% ipython --no-banner

In [1]: import numpy as np

In [2]: np.set_printoptions(suppress=True, linewidth=140)

In [3]: rd = lambda a: np.round(a, 3) + 0

In [4]: mat = np.load("test3.npy")

In [5]: mat
Out[5]: 
array([[  8,   2,   3,  -2,   3,  -3,  -1,  -3,   2],
       [ -3, -11,   0,   3,   2,   1,  -2,   3,   3],
       [  1,  -2,  -3,   2,  -1,   2,   1,   2,   2],
       [  3,  -3,   2,   0,  -2,   2,   0,   3,   0],
       [ -2,  -3,   2,   0,   4,   0,  -1,   0,   0],
       [  2,  -3,   1,   0,  -3,  -3,   1,   1,   1],
       [  0,   3,  -1,   3,   2,  -1,   0,  -2,  -2],
       [  2,   3,   0,   0,  -3,   2,   1,  -5,   2],
       [ -2,   3,   3,  -2,  -3,   1,   1,   1,   6]])

In [6]: rng = np.random.default_rng(84)

In [7]: idx = rng.permutation(9)

In [8]: idx
Out[8]: array([0, 4, 8, 7, 2, 3, 5, 1, 6])

In [9]: A2 = mat[idx][:, idx]

In [10]: A2
Out[10]: 
array([[  8,   3,   2,  -3,   3,  -2,  -3,   2,  -1],
       [ -2,   4,   0,   0,   2,   0,   0,  -3,  -1],
       [ -2,  -3,   6,   1,   3,  -2,   1,   3,   1],
       [  2,  -3,   2,  -5,   0,   0,   2,   3,   1],
       [  1,  -1,   2,   2,  -3,   2,   2,  -2,   1],
       [  3,  -2,   0,   3,   2,   0,   2,  -3,   0],
       [  2,  -3,   1,   1,   1,   0,  -3,  -3,   1],
       [ -3,   2,   3,   3,   0,   3,   1, -11,  -2],
       [  0,   2,  -2,  -2,  -1,   3,  -1,   3,   0]])

In [11]: rd(np.sort(np.abs(np.linalg.eigvals(A2))))
Out[11]: array([2.293, 3.894, 3.894, 5.156, 5.156, 6.455, 6.455, 6.97 , 9.958])

In [12]: np.allclose(A2 @ A2.T, A2.T @ A2)
Out[12]: False

In [13]: np.trace(A2)
Out[13]: np.int64(-4)

In [14]: A2 = mat / np.linalg.norm(mat, axis=1, keepdims=True)

In [15]: G = A2 @ A2.T

In [16]: (np.abs(G) > 0.9).astype(int)
Out[16]: 
array([[1, 0, 0, 0, 0, 0, 0, 0, 0],
       [0, 1, 0, 0, 0, 0, 0, 0, 0],
       [0, 0, 1, 0, 0, 0, 0, 0, 0],
       [0, 0, 0, 1, 0, 0, 0, 0, 0],
       [0, 0, 0, 0, 1, 0, 0, 0, 0],
       [0, 0, 0, 0, 0, 1, 0, 0, 0],
       [0, 0, 0, 0, 0, 0, 1, 0, 0],
       [0, 0, 0, 0, 0, 0, 0, 1, 0],
       [0, 0, 0, 0, 0, 0, 0, 0, 1]])

In [17]: rd(G[4])
Out[17]: array([-0.048,  0.652, -0.212, -0.027,  1.   , -0.174, -0.091, -0.596, -0.239])
